$ python3 -q
>>> import numpy as np
>>> import numpy.linalg as la
>>> np.set_printoptions(precision=3, suppress=True, linewidth=200)
>>> W0 = np.loadtxt("w.csv", delimiter=",")
>>> W0
array([[-2.,  1.,  1., -2.,  2.,  1.,  0., -1.,  1.],
       [ 2.,  4., -3.,  6.,  4., -4., -1., -2.,  1.],
       [-2.,  1., -3.,  4., -2., -1.,  1., -1.,  1.],
       [ 0.,  0.,  0.,  0.,  0.,  0.,  0.,  0.,  0.],
       [ 0.,  0.,  0.,  0.,  0.,  0.,  0.,  0.,  0.],
       [-1.,  1., -5.,  2., -5., -2., -2.,  2., -1.],
       [-1.,  0., -2.,  2.,  3., -4., -1., -3.,  1.],
       [ 2.,  2., -1.,  1., -1., -2., -1.,  1.,  0.],
       [ 2.,  2., -1.,  1., -1., -2., -1.,  1.,  0.],
       [-1.,  0., -1.,  2.,  0.,  0.,  0., -1.,  1.],
       [ 0.,  1., -3.,  4.,  3., -6.,  1., -1.,  1.],
       [ 3.,  3., -2.,  3., -1., -4.,  1.,  3.,  0.],
       [-1.,  0., -2.,  2.,  0.,  3., -1.,  1., -1.],
       [ 0.,  2., -4.,  4., -2.,  0.,  2.,  4., -2.],
       [ 2.,  3., -3.,  3., -2., -5.,  0., -1.,  1.],
       [ 0.,  0.,  0.,  0.,  0.,  0.,  0.,  0.,  0.],
       [-3., -2., -3.,  1., -2.,  1., -2.,  0.,  0.],
       [ 0.,  2., -3.,  4., -2., -3.,  3.,  2.,  0.],
       [ 1.,  0.,  0.,  0.,  1., -2.,  0., -2.,  1.],
       [-2.,  1., -5.,  4.,  1., -2., -1., -1., -1.],
       [-3.,  1., -4.,  4.,  0., -3.,  0., -1.,  0.],
       [ 0.,  1., -3.,  4.,  3., -6.,  1., -1.,  1.],
       [-3.,  1., -1.,  0.,  5., -3., -1., -4.,  2.],
       [ 1.,  4., -1.,  1.,  1., -3.,  1.,  2.,  1.],
       [-6., -1., -3., -1.,  2.,  0., -3., -1.,  0.],
       [-1.,  1.,  1., -2.,  3., -1.,  0., -3.,  2.],
       [-2.,  0., -2.,  2.,  2., -2., -1., -1.,  0.]])
>>> Y = np.array([[1, -2, 1],
...     [0, 0, 2],
...     [2, -1, 1],
...     [-1, 2, 1],
...     [0, -1, -2],
...     [2, 0, -1],
...     [0, 1, -1],
...     [-1, -1, 2],
...     [1, 0, -1]])
>>> np.vstack([W0, Y.T]).shape
(30, 9)
>>> np.einsum("ik,kj->ji", W0, Y)
array([[  6., -15., -12.,   0.,   0., -20., -11.,  -6.,  -6.,  -3., -20., -15.,  -3., -18., -15.,   0.,  -8., -18.,   0., -20., -20., -20.,  -5.,  -9., -10.,   6., -11.],
       [ -2.,   8.,  19.,   0.,   0.,  12.,   7.,  -2.,  -2.,   8.,  10.,   1.,   6.,  12.,   8.,   0.,  11.,  14.,  -1.,  16.,  19.,  10.,   5.,  -1.,   9.,  -3.,   8.],
       [ -9.,   5.,   2.,   0.,   0.,  17.,  -9.,  13.,  13.,  -3.,  -1.,  21.,   0.,  16.,  14.,   0.,  -4.,  13.,  -4.,  -1.,   0.,  -1., -18.,  12., -15., -13.,  -5.]])
>>> Y.T @ W0.T
array([[  6., -15., -12.,   0.,   0., -20., -11.,  -6.,  -6.,  -3., -20., -15.,  -3., -18., -15.,   0.,  -8., -18.,   0., -20., -20., -20.,  -5.,  -9., -10.,   6., -11.],
       [ -2.,   8.,  19.,   0.,   0.,  12.,   7.,  -2.,  -2.,   8.,  10.,   1.,   6.,  12.,   8.,   0.,  11.,  14.,  -1.,  16.,  19.,  10.,   5.,  -1.,   9.,  -3.,   8.],
       [ -9.,   5.,   2.,   0.,   0.,  17.,  -9.,  13.,  13.,  -3.,  -1.,  21.,   0.,  16.,  14.,   0.,  -4.,  13.,  -4.,  -1.,   0.,  -1., -18.,  12., -15., -13.,  -5.]])
>>> np.einsum("ij,ij->i", W0, W0)
array([ 17., 103.,  38.,   0.,   0.,  69.,  45.,  17.,  17.,   8.,  74.,  58.,  21.,  64.,  62.,   0.,  32.,  55.,  11.,  54.,  52.,  74.,  66.,  35.,  61.,  30.,  22.])
>>> np.einsum("ij->j", W0)
array([-15.,  28., -53.,  49.,  12., -50.,  -5.,  -8.,   9.])
>>> round(la.norm(W0[18] - W0[19]), 3)
np.float64(7.55)
>>> la.norm(W0, axis=0)
array([10.536,  8.944, 13.304, 14.107, 11.832, 14.765,  6.557,  9.592,  5.   ])
>>> W0[18] @ W0[19]
np.float64(4.0)
>>> round(la.norm(W0, 1), 3), round(la.norm(W0, np.inf), 3)
(np.float64(60.0), np.float64(27.0))
>>> round(float(la.norm(W0) ** 2 / la.norm(W0, 2) ** 2), 3)
2.002
>>> la.norm(W0, axis=1).argmax()
np.int64(1)
>>> arr = np.load("x.npy")
>>> arr
array([[ 0.,  3.,  0.],
       [ 0., -3.,  0.],
       [ 0.,  3., -2.]])
>>> vec = np.array([3, 5, 6, 1, 5, 8, 0, 2, 9])
>>> target = W0 @ vec
>>> target
array([ 28.,   7., -26.,   0.,   0., -72., -27.,  -8.,  -8.,   0., -35., -16.,   4., -30., -37.,   0., -38., -34.,  -3., -49., -50., -35.,   1.,  12., -34.,  25., -24.])
>>> np.round(la.lstsq(W0, target)[0], 3) + 0
array([3., 5., 6., 1., 5., 8., 0., 2., 9.])
>>> np.round(la.pinv(W0) @ W0, 3) + 0
array([[1., 0., 0., 0., 0., 0., 0., 0., 0.],
       [0., 1., 0., 0., 0., 0., 0., 0., 0.],
       [0., 0., 1., 0., 0., 0., 0., 0., 0.],
       [0., 0., 0., 1., 0., 0., 0., 0., 0.],
       [0., 0., 0., 0., 1., 0., 0., 0., 0.],
       [0., 0., 0., 0., 0., 1., 0., 0., 0.],
       [0., 0., 0., 0., 0., 0., 1., 0., 0.],
       [0., 0., 0., 0., 0., 0., 0., 1., 0.],
       [0., 0., 0., 0., 0., 0., 0., 0., 1.]])
>>> np.round(la.solve(W0.T @ W0, W0.T @ target), 3) + 0
array([3., 5., 6., 1., 5., 8., 0., 2., 9.])
>>> rng = np.random.default_rng(351533)
>>> target = target + 0.1 * rng.normal(size=27)
>>> target
array([ 27.905,   6.797, -25.982,   0.018,   0.044, -72.109, -27.097,  -7.842,  -8.091,  -0.149, -35.086, -15.94 ,   3.889, -30.014, -36.96 ,   0.119, -37.977, -34.013,  -2.855, -49.07 , -50.165,
       -34.98 ,   1.024,  12.017, -34.074,  25.23 , -23.984])
>>> b, *_ = la.lstsq(W0, target)
>>> [round(float(la.norm(la.solve(W0.T @ W0 + lam * np.eye(9), W0.T @ target))), 2) for lam in (0, 1, 10, 100)]
[15.65, 14.43, 11.08, 6.17]
>>> b
array([3.05 , 4.98 , 5.915, 0.927, 5.007, 8.012, 0.05 , 1.989, 9.047])
>>> vec = np.array([0, 1, 3])
>>> arr @ vec
array([ 3., -3., -3.])
>>> (arr * vec).sum(axis=1)
array([ 3., -3., -3.])
>>> la.norm(arr @ vec) <= la.norm(arr, 2) * la.norm(vec) + 1e-9
np.True_
>>> feats = np.loadtxt("case4.csv", delimiter=",")
>>> feats
array([[ -5.599,   3.715, -15.293,  10.559,   0.025,  -3.079],
       [ -2.996,  -5.938,  10.311, -15.486,  -2.629,  -1.648],
       [ -0.394,  -5.494,  12.354, -14.605,  -1.917,  -0.216],
       [ 13.781,   2.88 ,   9.586,   6.073,   3.946,   7.579],
       [ 13.188,   4.471,   5.174,  10.383,   4.348,   7.253],
       [ 11.602,  -0.376,  14.605,  -2.355,   2.388,   6.381],
       [-13.658,  -3.732,  -7.454,  -8.358,  -4.203,  -7.512],
       [ -3.636,  -6.017,   9.736, -15.62 ,  -2.793,  -2.   ],
       [ -1.63 ,   5.014, -13.629,  13.562,   1.318,  -0.896],
       [ 12.011,   5.292,   1.867,  12.709,   4.366,   6.606],
       [  5.935,   6.186,  -7.411,  15.803,   3.348,   3.264],
       [-11.235,   0.669, -14.855,   3.094,  -2.211,  -6.179],
       [ -8.982,  -6.076,   3.548, -15.154,  -3.971,  -4.94 ],
       [  3.214,  -4.556,  14.432, -12.523,  -0.822,   1.767],
       [  5.895,   6.184,  -7.454,  15.804,   3.339,   3.242],
       [-12.837,  -0.846, -13.217,  -0.758,  -3.063,  -7.06 ],
       [ 11.205,  -0.692,  14.874,  -3.153,   2.197,   6.163],
       [ -9.314,   1.944, -15.557,   6.271,  -1.37 ,  -5.123],
       [-13.567,  -2.018, -11.346,  -3.798,  -3.612,  -7.462],
       [ -9.836,   1.631, -15.446,   5.497,  -1.587,  -5.41 ],
       [-11.214,  -5.608,  -0.184, -13.647,  -4.299,  -6.168],
       [ -6.216,   3.464, -15.439,   9.964,  -0.192,  -3.419],
       [-10.111,   1.458, -15.367,   5.067,  -1.705,  -5.561],
       [-13.572,  -2.031, -11.321,  -3.834,  -3.618,  -7.465],
       [ -8.518,   2.384, -15.642,   7.35 ,  -1.051,  -4.685],
       [ 11.366,  -0.567,  14.772,  -2.837,   2.274,   6.251],
       [-12.838,  -4.789,  -4.016, -11.274,  -4.378,  -7.061],
       [  5.35 ,   6.16 ,  -8.044,  15.804,   3.213,   2.942],
       [-10.574,  -5.792,   1.002, -14.212,  -4.222,  -5.816]])
>>> lab = W0[:, 6] > np.median(W0[:, 6])
>>> r0 = W0[lab].mean(axis=0) - W0[~lab].mean(axis=0)
>>> ((W0 - W0.mean(axis=0)) @ r0 > 0).astype(int)
array([0, 1, 1, 0, 0, 1, 0, 1, 1, 0, 1, 1, 0, 1, 1, 0, 0, 1, 0, 1, 1, 1, 0, 1, 0, 0, 0])
>>> round(float((((W0 - W0.mean(axis=0)) @ r0 > 0) == lab).mean()), 3)
0.741
>>> np.argsort(-np.abs(r0).round(6), kind="stable")
array([3, 6, 7, 5, 1, 0, 2, 4, 8])
